% python3 -q
>>> import numpy as np
>>> np.set_printoptions(precision=2, suppress=True, linewidth=100, sign=" ")
>>> def rd(a):
...     return np.round(a, 2) + 0
... 
>>> W2 = np.array([[1, 3, 1, -1], [1, 3, -2, 2], [-2, 2, 0, 3]])
>>> J = np.repeat(W2, 14 // 3, axis=0)
>>> rng = np.random.default_rng(6048)
>>> J = J + 0.05 * rng.normal(size=J.shape)
>>> rd(J)
array([[ 0.91,  3.03,  1.02, -1.06],
       [ 1.04,  3.  ,  0.93, -1.08],
       [ 1.06,  3.08,  0.91, -1.04],
       [ 0.95,  2.97,  1.05, -0.95],
       [ 0.98,  3.16, -2.1 ,  1.99],
       [ 0.99,  3.06, -1.99,  1.96],
       [ 1.03,  3.03, -2.  ,  1.96],
       [ 1.01,  3.01, -2.05,  2.09],
       [-1.87,  2.06, -0.08,  2.97],
       [-2.07,  2.01,  0.03,  3.  ],
       [-2.01,  1.98,  0.07,  2.91],
       [-1.97,  2.01, -0.03,  2.93]])
>>> hat = J @ np.linalg.solve(J.T @ J, J.T)
>>> rd(hat @ J[:, 1])
array([ 3.03,  3.  ,  3.08,  2.97,  3.16,  3.06,  3.03,  3.01,  2.06,  2.01,  1.98,  2.01])
>>> rd(np.trace(hat))
np.float64(4.0)
>>> np.allclose(hat @ hat, hat)
True
>>> Ac = (J - J.mean(axis=0)) / J.std(axis=0)
>>> np.argwhere(np.abs(Ac) > 2)
array([], shape=(0, 2), dtype=int64)
>>> rd(Ac.std(axis=0))
array([ 1.,  1.,  1.,  1.])
>>> c = np.linalg.lstsq(np.delete(Ac, 2, axis=1), Ac[:, 2])[0]
>>> rd(1 - np.var(Ac[:, 2] - np.delete(Ac, 2, axis=1) @ c))
np.float64(1.0)
>>> gram = np.cov(J, rowvar=False)
>>> rd(gram)
array([[ 2.15,  0.74, -0.39, -1.78],
       [ 0.74,  0.26, -0.16, -0.59],
       [-0.39, -0.16,  1.72, -1.34],
       [-1.78, -0.59, -1.34,  3.16]])
>>> rd(np.median(J, axis=0))
array([ 0.97,  3.  ,  0.  ,  1.97])
>>> rd(np.polyfit(J[:, 2], J[:, 0], 1))
array([-0.23, -0.08])
>>> rd(J.std(axis=0))
array([ 1.4 ,  0.49,  1.26,  1.7 ])
>>> rd(np.linalg.eigvalsh(gram)[::-1])
array([ 4.9 ,  2.38,  0.  ,  0.  ])
>>> rd(np.corrcoef(J[:, 2], J[:, 0])[0, 1])
np.float64(-0.2)
>>> z = J[:, 0] > np.median(J[:, 0])
>>> r0 = J[z].mean(axis=0) - J[~z].mean(axis=0)
>>> ((J - J.mean(axis=0)) @ r0 > 0).astype(int)
array([ 1,  1,  1,  1,  1,  1,  1,  1,  0,  0,  0,  0])
>>> rd((((J - J.mean(axis=0)) @ r0 > 0) == z).mean())
np.float64(0.83)
>>> np.argsort(-np.abs(r0).round(6), kind="stable")
array([ 0,  2,  1,  3])
>>> data = np.load("x.npy")
>>> data
array([[ 3,  2,  8,  8],
       [ 8,  3,  2,  8],
       [ 8,  8,  3,  2],
       [ 2,  8,  8,  3]])
>>> data.mean(axis=0)
array([ 5.25,  5.25,  5.25,  5.25])
>>> rd(np.linalg.svd(data, compute_uv=False))
array([ 21.  ,   7.81,   7.81,   1.  ])
>>> data.sum(axis=1)
array([ 21,  21,  21,  21])
>>> np.unravel_index(np.abs(data).argmax(), data.shape)
(np.int64(0), np.int64(2))
>>> data.sum(axis=0)
array([ 21,  21,  21,  21])
>>> data.shape
(4, 4)
>>> rd(np.linalg.norm(data))
np.float64(23.75)
